>>> import numpy as np
>>> import numpy.linalg as la
>>> np.set_printoptions(precision=1, suppress=True, linewidth=140)
>>> arr = np.loadtxt("case4.csv", delimiter=",")
>>> print(arr.round(1) + 0)
[[ 0.  -1.   0. ]
 [ 0.7  0.   0.7]
 [-0.7  0.   0.7]]
>>> # orthonormal columns
>>> Q = arr.astype(float).copy()
>>> for j in range(3):
...     Q[:, j] -= Q[:, :j] @ (Q[:, :j].T @ Q[:, j])
...     Q[:, j] /= la.norm(Q[:, j])
... 
>>> print(np.round(Q.T @ arr, 1) + 0)
[[1. 0. 0.]
 [0. 1. 0.]
 [0. 0. 1.]]
>>> print(np.round(Q.T @ Q, 1) + 0)
[[1. 0. 0.]
 [0. 1. 0.]
 [0. 0. 1.]]
>>> f = np.array([-1, -4, -1])
>>> E = np.array([np.roll(f, i) for i in range(3)])
>>> print(E)
[[-1 -4 -1]
 [-1 -1 -4]
 [-4 -1 -1]]
>>> print(np.round(la.eigvals(E).sum().real, 1))
-3.0
>>> print(la.eigvals(E))
[-6. +0.j   1.5+2.6j  1.5-2.6j]
>>> print(round(la.det(E.T), 1))
-54.0
>>> print(np.kron(np.eye(2, dtype=int), E))
[[-1 -4 -1  0  0  0]
 [-1 -1 -4  0  0  0]
 [-4 -1 -1  0  0  0]
 [ 0  0  0 -1 -4 -1]
 [ 0  0  0 -1 -1 -4]
 [ 0  0  0 -4 -1 -1]]
>>> print(round(float(la.det(E[::-1])), 1))
54.0
>>> Q, R = la.qr(E)
>>> print(np.allclose(R.T @ R, E.T @ E))
True
>>> print(Q @ R)
[[-1. -4. -1.]
 [-1. -1. -4.]
 [-4. -1. -1.]]
>>> print(np.abs(np.diag(R)))
[4.2 3.7 3.5]
>>> print(Q)
[[-0.2  1.   0.2]
 [-0.2  0.1 -1. ]
 [-0.9 -0.3  0.2]]
>>> print(np.trace(Q @ Q.T))
3.0
>>> print(np.round(Q.T @ Q, 1) + 0)
[[1. 0. 0.]
 [0. 1. 0.]
 [0. 0. 1.]]
>>> print(Q.shape, R.shape)
(3, 3) (3, 3)
>>> rng = np.random.default_rng(871)
>>> A2 = E + rng.integers(-2, 3, (3, 1)) @ rng.integers(-2, 3, (1, 3))
>>> print(A2)
[[-5 -8 -5]
 [-5 -5 -8]
 [-6 -3 -3]]
>>> print(np.abs(A2 - E).sum(axis=1))
[12 12  6]
>>> print(la.matrix_rank(A2 - E, tol=1e-8))
1
>>> print(A2 - E)
[[-4 -4 -4]
 [-4 -4 -4]
 [-2 -2 -2]]
>>> print(np.round(la.svd(A2 - E, compute_uv=False), 1) + 0)
[10.4  0.   0. ]
